$ python3 -q
>>> import numpy as np
>>> np.set_printoptions(precision=2, suppress=True, linewidth=100, sign=" ")
>>> feats = np.vander(np.arange(4) - 2, 3, increasing=True)
>>> print(feats)
[[ 1 -2  4]
 [ 1 -1  1]
 [ 1  0  0]
 [ 1  1  1]]
>>> x = np.array([7, 1, -9])
>>> rhs = feats @ x
>>> c, lr = np.zeros(3), 1 / np.linalg.norm(feats, 2) ** 2
>>> for i in range(30):
...     c -= lr * feats.T @ (feats @ c - rhs)
...     if i % 5 == 0: print(i, round(np.linalg.norm(feats @ c - rhs), 2))
... 
0 11.08
5 7.75
10 5.7
15 4.31
20 3.32
25 2.57
>>> round(float(np.linalg.cond(feats)), 2)
4.54
>>> O, r_ = np.linalg.qr(feats)
>>> r_
array([[-2.  ,  1.  , -3.  ],
       [ 0.  ,  2.24, -2.24],
       [ 0.  ,  0.  ,  2.  ]])
>>> O.shape, r_.shape
((4, 3), (3, 3))
>>> np.abs(np.diag(r_))
array([ 2.  ,  2.24,  2.  ])
>>> u = np.array([0, -3, -3])
>>> r1 = np.array([-1, -1, 1, 1])
>>> K = np.outer(u, r1)
>>> K
array([[ 0,  0,  0,  0],
       [ 3,  3, -3, -3],
       [ 3,  3, -3, -3]])
>>> # row 2 repeats row 1
>>> out = np.array([[3, 8], [5, 7], [7, 4], [9, 0]])
>>> np.linalg.matrix_rank(K @ out)
np.int64(1)
>>> np.vstack([K, out.T]).shape
(5, 4)
>>> K @ out
array([[  0,   0],
       [-24,  33],
       [-24,  33]])
>>> np.einsum("ik,kj->ij", K, out)
array([[  0,   0],
       [-24,  33],
       [-24,  33]])
>>> U, sig, Vh = np.linalg.svd(K)
>>> sig.round(2) + 0
array([ 8.49,  0.  ,  0.  ])
>>> out = U[:, :1] @ np.diag(sig[:1]) @ Vh[:1]
>>> np.linalg.matrix_rank(K, rtol=0.05)
np.int64(1)
>>> out
array([[ 0.,  0.,  0.,  0.],
       [ 3.,  3., -3., -3.],
       [ 3.,  3., -3., -3.]])
>>> print(round(float(np.linalg.norm(K - out, 2)), 2), round(sig[1], 2))
0.0 0.0
>>> C = np.array([[-4, 0, -2], [-2, -1, -1], [5, 3, 2]])
>>> A = np.repeat(C, 22 // 3, axis=0)
>>> rng = np.random.default_rng(869881)
>>> A = A + 0.05 * rng.normal(size=A.shape)
>>> print(A.round(2) + 0)
[[-3.94 -0.02 -1.96]
 [-4.    0.07 -1.98]
 [-3.95 -0.02 -1.98]
 [-3.93  0.08 -2.08]
 [-4.    0.05 -1.95]
 [-4.1  -0.05 -2.01]
 [-4.08  0.   -1.99]
 [-1.99 -0.98 -1.02]
 [-2.06 -1.04 -1.01]
 [-2.02 -0.98 -1.14]
 [-2.03 -0.92 -1.02]
 [-2.1  -0.94 -1.03]
 [-1.89 -1.03 -0.97]
 [-1.97 -1.03 -0.92]
 [ 4.95  2.98  1.98]
 [ 5.02  3.05  2.  ]
 [ 4.94  2.96  2.05]
 [ 4.86  2.99  2.05]
 [ 5.    3.    2.07]
 [ 4.94  2.98  2.  ]
 [ 4.98  2.96  1.98]]
>>> Xc = A - A.mean(axis=0)
>>> U, sig, Vh = np.linalg.svd(Xc, full_matrices=False)
>>> (np.sign(U[:, 0]) == np.sign(U[0, 0])).astype(int)
array([ 1,  1,  1,  1,  1,  1,  1,  1,  1,  1,  1,  1,  1,  1,  0,  0,  0,  0,  0,  0,  0])
